In [1]: import numpy as np

In [2]: np.set_printoptions(suppress=True, linewidth=160)

In [3]: rd = lambda a: np.round(a, 2) + 0

In [4]: mat = np.loadtxt("data.csv", delimiter=",")

In [5]: print(mat)
[[-11.49  -8.05  -9.95   6.6    5.4   -0.9    1.1   20.36]
 [  6.11   0.6  -12.52  10.08  -7.91   6.05  10.94  -2.14]
 [  5.55   0.71 -13.92   8.89  -9.86   5.81  10.84  -2.34]
 [  4.29  -1.27 -12.68   8.12  -6.65   5.91  11.95  -1.09]
 [-10.99  -7.85 -12.04   5.89   5.42  -1.13   3.14  20.26]
 [-16.7  -10.29   8.08  11.19  -7.37   1.51   7.53  -2.83]
 [-16.05  -9.88   6.28  10.33  -5.78   0.73   6.16  -2.82]
 [-17.36  -9.79   7.62  10.02  -5.18   2.     6.64  -3.74]
 [  4.27   1.09 -12.99   9.93  -7.38   6.34  11.51  -2.46]
 [-16.4  -10.23   6.89   9.56  -6.96  -0.96   5.89  -2.68]
 [  6.08  -0.45 -13.05   9.4   -7.19   8.55  11.82  -1.91]
 [-11.36  -8.2   -9.15   6.     4.51  -1.41   0.75  18.41]
 [-14.51  -9.5    6.99   8.64  -6.35  -1.     5.93  -3.8 ]
 [  4.71   0.44 -12.94   7.98  -8.62   8.01  10.94  -1.96]
 [  5.42  -0.86 -12.6    9.22  -7.31   7.16  12.08  -1.3 ]
 [-16.01 -10.75   7.36   9.31  -6.77   1.39   7.15  -2.55]
 [-10.12  -6.22  -9.67   6.4    4.64  -1.51   2.54  19.52]
 [-17.86 -11.05   6.98   9.02  -6.62   0.28   7.63  -3.24]
 [  4.7    0.9  -11.89   9.07  -7.81  10.23  12.99  -0.99]
 [  6.04   0.34 -14.33   7.79  -7.09   6.96  12.34  -3.24]
 [-12.2   -8.5   -8.63   6.05   6.47   0.58   2.23  19.89]
 [  5.79   0.08 -14.02   8.4   -7.39   5.63  12.24  -0.65]
 [-10.65  -7.1   -9.85   6.02   5.01  -0.86   2.37  19.6 ]
 [ -9.76  -7.69 -11.71   6.59   4.35  -1.48   1.63  18.48]
 [  5.06  -0.09 -13.13   7.87  -6.73   8.42  11.8   -3.84]]

In [6]: proj = mat @ np.linalg.solve(mat.T @ mat, mat.T)

In [7]: print(rd(np.linalg.eigvalsh(proj)))
[0. 0. 0. 0. 0. 0. 0. 0. 0. 0. 0. 0. 0. 0. 0. 0. 0. 1. 1. 1. 1. 1. 1. 1. 1.]

In [8]: print(rd(np.trace(proj)))
8.0

In [9]: Xc = mat - mat.mean(axis=0)

In [10]: U, sv, VT = np.linalg.svd(Xc, full_matrices=False)

In [11]: print(rd(sv))
[72.14 59.66  6.64  4.26  3.51  2.96  2.78  2.6 ]

In [12]: print(rd(np.abs(VT[-1])))
[0.19 0.79 0.23 0.42 0.1  0.17 0.25 0.06]

In [13]: print(np.abs(U[:, 0]).argmax())
19

In [14]: print((np.sign(U[:, 0]) == np.sign(U[0, 0])).astype(int))
[1 0 0 0 1 1 1 1 0 1 0 1 1 0 0 1 1 1 0 0 1 0 1 1 0]

In [15]: print(np.linalg.matrix_rank(Xc))
8

In [16]: print(rd(Xc.mean(axis=0)))
[0. 0. 0. 0. 0. 0. 0. 0.]

In [17]: print(rd(VT[0] * np.sign(VT[0, np.abs(VT[0]).argmax()])))
[ 0.64  0.31 -0.36  0.04 -0.27  0.26  0.27 -0.4 ]

In [18]: dist = np.linalg.norm(mat[:, None] - mat[None], axis=-1)

In [19]: print((dist + 1e9 * np.eye(25)).round(6).argmin(axis=1))
[22  8  1 14 22 15 15  6  1  6 14  0  9 10 10  5 22 15 10 24  0 14 16 22 19]

In [20]: print(rd(dist[:5, :5]))
[[ 0.   35.1  35.72 32.77  3.06]
 [35.1   0.    2.76  3.8  34.26]
 [35.72  2.76  0.    4.55 34.8 ]
 [32.77  3.8   4.55  0.   31.79]
 [ 3.06 34.26 34.8  31.79  0.  ]]

In [21]: print(dist.shape)
(25, 25)

In [22]: print(dist.mean(axis=1).argmax())
20

In [23]: print(np.flatnonzero(dist[13] < dist.mean() / 2))
[ 1  2  3  8 10 13 14 18 19 21 24]

In [24]: r0, v = mat[22], mat[9]

In [25]: print(rd(r0 @ v))
164.36

In [26]: p = (r0 @ v) / (r0 @ r0) * r0

In [27]: print(rd(np.linalg.norm(r0 + v) ** 2 + np.linalg.norm(r0 - v) ** 2))
2632.86

In [28]: print(np.linalg.matrix_rank(np.outer(r0, v)))
1

In [29]: x0 = np.array([2, 2, 1, 1, 5, 0, 5, 3])

In [30]: target = mat @ x0

In [31]: print(rd(np.linalg.solve(mat.T @ mat, mat.T @ target)))
[2. 2. 1. 1. 5. 0. 5. 3.]

In [32]: print(rd(np.linalg.lstsq(mat, target)[0]))
[2. 2. 1. 1. 5. 0. 5. 3.]

In [33]: rng = np.random.default_rng(86198)

In [34]: target = target + 0.3 * rng.normal(size=25)

In [35]: print(rd(target))
[ 50.92  19.55   5.47  24.34  59.79 -41.94 -41.56 -40.63  21.45 -49.73  24.98  39.39 -45.97  10.91  25.78 -42.55  58.52 -46.56  31.45  22.92  59.34  28.45
  56.66  45.15  17.99]

In [36]: c, *_ = np.linalg.lstsq(mat, target)

In [37]: print(rd(c))
[ 1.97  2.15  1.04  1.06  4.98 -0.04  5.03  3.04]

In [38]: print(c.round())
[ 2.  2.  1.  1.  5. -0.  5.  3.]

In [39]: print(rd(np.linalg.norm(target - mat @ c)))
0.98

In [40]: print(rd(mat.T @ (target - mat @ c)))
[0. 0. 0. 0. 0. 0. 0. 0.]

In [41]: print([round(float(np.linalg.norm(np.linalg.solve(mat.T @ mat + lam * np.eye(8), mat.T @ target))), 2) for lam in (0, 1, 10, 100)])
[8.37, 7.74, 5.24, 3.26]
